$ python3 -q
>>> import numpy as np
>>> import numpy.linalg as la
>>> np.set_printoptions(precision=1, suppress=True, linewidth=160)
>>> m1 = 0.2 ** np.abs(np.subtract.outer(np.arange(4), np.arange(4)))
>>> m1.round(1) + 0
array([[1. , 0.2, 0. , 0. ],
       [0.2, 1. , 0.2, 0. ],
       [0. , 0.2, 1. , 0.2],
       [0. , 0. , 0.2, 1. ]])
>>> w, vecs = la.eig(m1)
>>> np.round(m1 @ vecs[:, 0] - w[0] * vecs[:, 0], 1) + 0
array([0., 0., 0., 0.])
>>> q, Rm = la.qr(m1)
>>> np.round(q.T @ q, 1) + 0
array([[1., 0., 0., 0.],
       [0., 1., 0., 0.],
       [0., 0., 1., 0.],
       [0., 0., 0., 1.]])
>>> q.round(1) + 0
array([[-1. ,  0.2,  0. ,  0. ],
       [-0.2, -1. ,  0.2,  0. ],
       [ 0. , -0.2, -1. , -0.2],
       [ 0. ,  0. , -0.2,  1. ]])
>>> q.shape, Rm.shape
((4, 4), (4, 4))
>>> np.allclose(Rm.T @ Rm, m1.T @ m1)
True
>>> np.round(abs(Rm[0, 0]), 1), round(la.norm(m1[:, 0]), 1)
(np.float64(1.0), np.float64(1.0))
>>> round(np.trace(q @ q.T), 1)
np.float64(4.0)
>>> np.abs(np.diag(Rm))
array([1. , 1. , 1. , 0.9])
>>> Lm = la.cholesky(m1)
>>> np.round(m1 / np.sqrt(np.outer(np.diag(m1), np.diag(m1))), 1) + 0
array([[1. , 0.2, 0. , 0. ],
       [0.2, 1. , 0.2, 0. ],
       [0. , 0.2, 1. , 0.2],
       [0. , 0. , 0.2, 1. ]])
>>> la.eigvalsh(m1).min() > 0
np.True_
>>> np.round(Lm @ Lm.T, 1) + 0
array([[1. , 0.2, 0. , 0. ],
       [0.2, 1. , 0.2, 0. ],
       [0. , 0.2, 1. , 0.2],
       [0. , 0. , 0.2, 1. ]])
>>> data = np.array([[0.4, -0.2, -0.2, -0.4],
...     [-0.2, 0.1, 0.1, 0.2],
...     [-0.2, 0.1, 0.1, 0.2],
...     [-0.4, 0.2, 0.2, 0.4]])
>>> # row 2 repeats row 1
>>> rng = np.random.default_rng(441)
>>> B = data + rng.integers(-2, 3, (4, 1)) @ rng.integers(-2, 3, (1, 4))
>>> B
array([[ 0.4, -0.2, -0.2, -0.4],
       [-2.2,  0.1,  2.1, -1.8],
       [-4.2,  0.1,  4.1, -3.8],
       [-0.4,  0.2,  0.2,  0.4]])
>>> np.abs(B - data).sum(axis=1)
array([ 0.,  6., 12.,  0.])
>>> np.round(la.svd(B - data, compute_uv=False), 1) + 0
array([7.7, 0. , 0. , 0. ])
>>> W = np.array([[3, 0, 2, -1, -1, -2],
...     [0, -3, -3, 2, -1, 2],
...     [1, 0, -3, -1, 1, 1],
...     [-2, 0, -1, 2, -3, -2]])
>>> beta = np.array([6, 3, 7, -4, -7, 6])
>>> act = np.maximum(B @ W + beta, 0)
>>> (act > 0).astype(int)
array([[1, 1, 1, 0, 0, 1],
       [1, 1, 0, 0, 1, 1],
       [1, 1, 0, 0, 1, 1],
       [1, 1, 1, 0, 0, 1]])
>>> (act > 0).mean(axis=0)
array([1. , 1. , 0.5, 0. , 0.5, 1. ])
>>> cent = np.array([[2, 0], [3, 5], [0, 3], [3, 5], [0, 4], [1, 2]])
>>> W @ cent
array([[  1,  -7],
       [ -1, -14],
       [  0,  -8],
       [  0,  -9]])
>>> M = np.load("run10.npy")
>>> M
array([[-1.,  0.,  0.],
       [ 0.,  3., -2.],
       [ 0., -2.,  0.]])
>>> B = M + rng.integers(-2, 3, (3, 1)) @ rng.integers(-2, 3, (1, 3))
>>> B
array([[-3.,  2.,  1.],
       [ 0.,  3., -2.],
       [-2.,  0.,  1.]])
>>> la.matrix_rank(B - M, tol=1e-8)
np.int64(1)
>>> np.round(la.svd(B - M, compute_uv=False), 1) + 0
array([4.2, 0. , 0. ])
>>> np.poly(M)
array([ 1., -2., -7., -4.])
>>> round(float(la.det(M.T)), 1)
4.0
>>> f = np.array([1, 1, 1])
>>> B = M + np.outer(f, np.eye(3)[0])
>>> B
array([[ 0.,  0.,  0.],
       [ 1.,  3., -2.],
       [ 1., -2.,  0.]])
>>> round(float(la.det(B) / la.det(M)), 1), np.round(1 + la.solve(M, f)[0], 1)
(0.0, np.float64(0.0))
>>> la.matrix_rank(B - M)
np.int64(1)
>>> C2 = B.T @ B
>>> la.matrix_rank(C2)
np.int64(2)
>>> np.round(la.eigvalsh(C2)[::-1], 1) + 0
array([16.2,  2.8,  0. ])
>>> np.round(la.svd(B, compute_uv=False) ** 2, 1) + 0
array([16.2,  2.8,  0. ])
>>> np.diag(C2)
array([ 2., 13.,  4.])
>>> np.allclose(C2, C2.T)
True
>>> arr = np.array([[-0.3, 0.7, -1.7], [0.4, 0.6, 0.8], [1.2, 1.9, 0.1]])
>>> arr
array([[-0.3,  0.7, -1.7],
       [ 0.4,  0.6,  0.8],
       [ 1.2,  1.9,  0.1]])
>>> x0 = np.array([0, 2, 1])
>>> y = arr @ x0
>>> beta, lr = np.zeros(3), 1 / la.norm(arr, 2) ** 2
>>> for i in range(6):
...     beta -= lr * arr.T @ (arr @ beta - y)
...     if i % 1 == 0: print(i, round(la.norm(arr @ beta - y), 1))
... 
0 0.5
1 0.3
2 0.3
3 0.3
4 0.3
5 0.3
>>> round(float(la.cond(arr)), 1)
11.2
>>> arr @ arr
array([[-1.7, -3. ,  0.9],
       [ 1.1,  2.2, -0.1],
       [ 0.5,  2.2, -0.5]])
>>> np.trace(arr)
np.float64(0.4)
>>> np.round(la.matrix_power(arr, 4), 1) + 0
array([[ 0. ,  0.5, -1.6],
       [ 0.5,  1.1,  0.8],
       [ 1.2,  2. ,  0.5]])
>>> E = np.load("sample0.npy")
>>> E
array([[ 1. ,  0. ,  0. ,  0. ],
       [ 0. ,  0.5,  0.9,  0. ],
       [ 0. , -0.9,  0.5,  0. ],
       [ 0. ,  0. ,  0. ,  1. ]])
>>> # keeps lengths
>>> C2 = E.T @ E
>>> la.eigvalsh(C2)[::-1]
array([1., 1., 1., 1.])
>>> la.matrix_rank(C2)
np.int64(4)
>>> np.trace(C2), (E ** 2).sum()
(np.float64(4.0), np.float64(4.0))
>>> np.diag(C2)
array([1., 1., 1., 1.])
>>> C2.round(1) + 0
array([[1., 0., 0., 0.],
       [0., 1., 0., 0.],
       [0., 0., 1., 0.],
       [0., 0., 0., 1.]])
>>> la.svd(E, compute_uv=False) ** 2
array([1., 1., 1., 1.])
>>> F = np.diag(5 * np.array([3, 0, 2])) + np.array([[-4, 1, -4], [0, 1, 5], [1, 1, -2]])
>>> F
array([[11,  1, -4],
       [ 0,  1,  5],
       [ 1,  1,  8]])
>>> x0 = np.array([2, 3, 3])
>>> y = F @ x0
>>> beta, lr = np.zeros(3), 1 / la.norm(F, 2) ** 2
>>> for i in range(12):
...     beta -= lr * F.T @ (F @ beta - y)
...     if i % 2 == 0: print(i, round(la.norm(F @ beta - y), 1))
... 
0 17.3
2 4.0
4 1.2
6 0.9
8 0.9
10 0.9
>>> beta
array([2.3, 0.8, 3.3])
>>> B = F[0, 0] * F[1:] - np.outer(F[1:, 0], F[0])
>>> B
array([[ 0, 11, 55],
       [ 0, 10, 92]])
>>> F[:, 0] / F[0, 0]
array([1. , 0. , 0.1])
>>> W = np.array([[1, 0, 3, 3], [0, 3, 1, 3], [0, 3, 2, 1]])
>>> beta = np.array([1, 5, 4, 4])
>>> act = np.maximum(F @ W + beta, 0)
>>> (act > 0).astype(int)
array([[1, 0, 1, 1],
       [1, 1, 1, 1],
       [1, 1, 1, 1]])
>>> (act > 0).mean(axis=0)
array([1. , 0.7, 1. , 1. ])
>>> act
array([[12,  0, 30, 36],
       [ 1, 23, 15, 12],
       [ 2, 32, 24, 18]])
>>> cent = np.array([[0, 1, 2], [0, 0, 0], [1, 1, 1], [2, 0, 3]])
>>> W @ cent
array([[ 9,  4, 14],
       [ 7,  1, 10],
       [ 4,  2,  5]])
>>> act @ cent
array([[102,  42, 162],
       [ 39,  16,  53],
       [ 60,  26,  82]])
>>> def softmax(z):
...     e = np.exp(z - z.max(axis=-1, keepdims=True))
...     return e / e.sum(axis=-1, keepdims=True)
... 
>>> np.round(softmax(10 * act[2]), 1) + 0
array([0., 1., 0., 0.])
>>> np.round(softmax(act[2] + 4), 1) + 0
array([0., 1., 0., 0.])
>>> softmax(act).sum(axis=1)
array([1., 1., 1.])
>>> np.round(softmax(act[2]), 1) + 0
array([0., 1., 0., 0.])
>>> att = act @ act.T / np.sqrt(4)
>>> softmax(att)[2] @ act
array([ 2., 32., 24., 18.])
>>> np.round(softmax(att), 1) + 0
array([[1., 0., 0.],
       [0., 0., 1.],
       [0., 0., 1.]])
>>> f = np.array([4, 3, 6])
>>> B = F + np.outer(f, np.eye(3)[1])
>>> round(la.det(B) / la.det(F), 1), np.round(1 + la.solve(F, f)[1], 1)
(np.float64(0.2), np.float64(0.2))
>>> B
array([[11.,  5., -4.],
       [ 0.,  4.,  5.],
       [ 1.,  7.,  8.]])
>>> la.matrix_rank(la.inv(B) - la.inv(F), tol=1e-8)
np.int64(1)
>>> feats = np.array([[1.4, -0.1, 0.1],
...     [0.2, -0.1, 0.1],
...     [-1.4, -0.6, -0.6],
...     [0.3, 0.4, 0.5],
...     [1.6, 0.3, 1.2],
...     [-3.3, 0.0, -0.9],
...     [0.4, 0.9, 0.4],
...     [0.8, 0.4, -1.0],
...     [0.1, 1.7, -0.8],
...     [0.7, 0.1, -1.1],
...     [-2.7, 1.6, 2.1],
...     [-0.3, 2.6, -0.5],
...     [0.4, -0.3, 0.1],
...     [0.0, -2.0, -1.0],
...     [-0.6, 0.3, 0.6],
...     [0.2, -1.3, 0.8],
...     [0.0, 1.1, -1.2],
...     [0.7, -0.3, -0.8]])
>>> feats[16] *= 20
>>> feats
array([[  1.4,  -0.1,   0.1],
       [  0.2,  -0.1,   0.1],
       [ -1.4,  -0.6,  -0.6],
       [  0.3,   0.4,   0.5],
       [  1.6,   0.3,   1.2],
       [ -3.3,   0. ,  -0.9],
       [  0.4,   0.9,   0.4],
       [  0.8,   0.4,  -1. ],
       [  0.1,   1.7,  -0.8],
       [  0.7,   0.1,  -1.1],
       [ -2.7,   1.6,   2.1],
       [ -0.3,   2.6,  -0.5],
       [  0.4,  -0.3,   0.1],
       [  0. ,  -2. ,  -1. ],
       [ -0.6,   0.3,   0.6],
       [  0.2,  -1.3,   0.8],
       [  0. ,  22. , -24. ],
       [  0.7,  -0.3,  -0.8]])
>>> # row 16 is much longer than the rest
>>> x0 = np.array([-2, -2, 0])
>>> y = feats @ x0
>>> np.round(la.pinv(feats) @ feats, 1) + 0
array([[1., 0., 0.],
       [0., 1., 0.],
       [0., 0., 1.]])
>>> np.round(la.lstsq(feats, y)[0], 1) + 0
array([-2., -2.,  0.])
>>> y
array([ -2.6,  -0.2,   4. ,  -1.4,  -3.8,   6.6,  -2.6,  -2.4,  -3.6,  -1.6,   2.2,  -4.6,  -0.2,   4. ,   0.6,   2.2, -44. ,  -0.8])
>>> y = y + 0.3 * rng.normal(size=18)
>>> y
array([ -2.6,  -0.7,   3.8,  -1.4,  -3.4,   6.6,  -2.9,  -2.7,  -3.2,  -1.3,   2. ,  -4.5,   0.1,   4.1,   0.8,   2.7, -44.3,  -0.5])
>>> beta, *_ = la.lstsq(feats, y)
>>> beta.round(1) + 0
array([-2., -2.,  0.])
>>> beta.round()
array([-2., -2.,  0.])
>>> round(float(la.norm(y - feats @ beta)), 1)
1.1
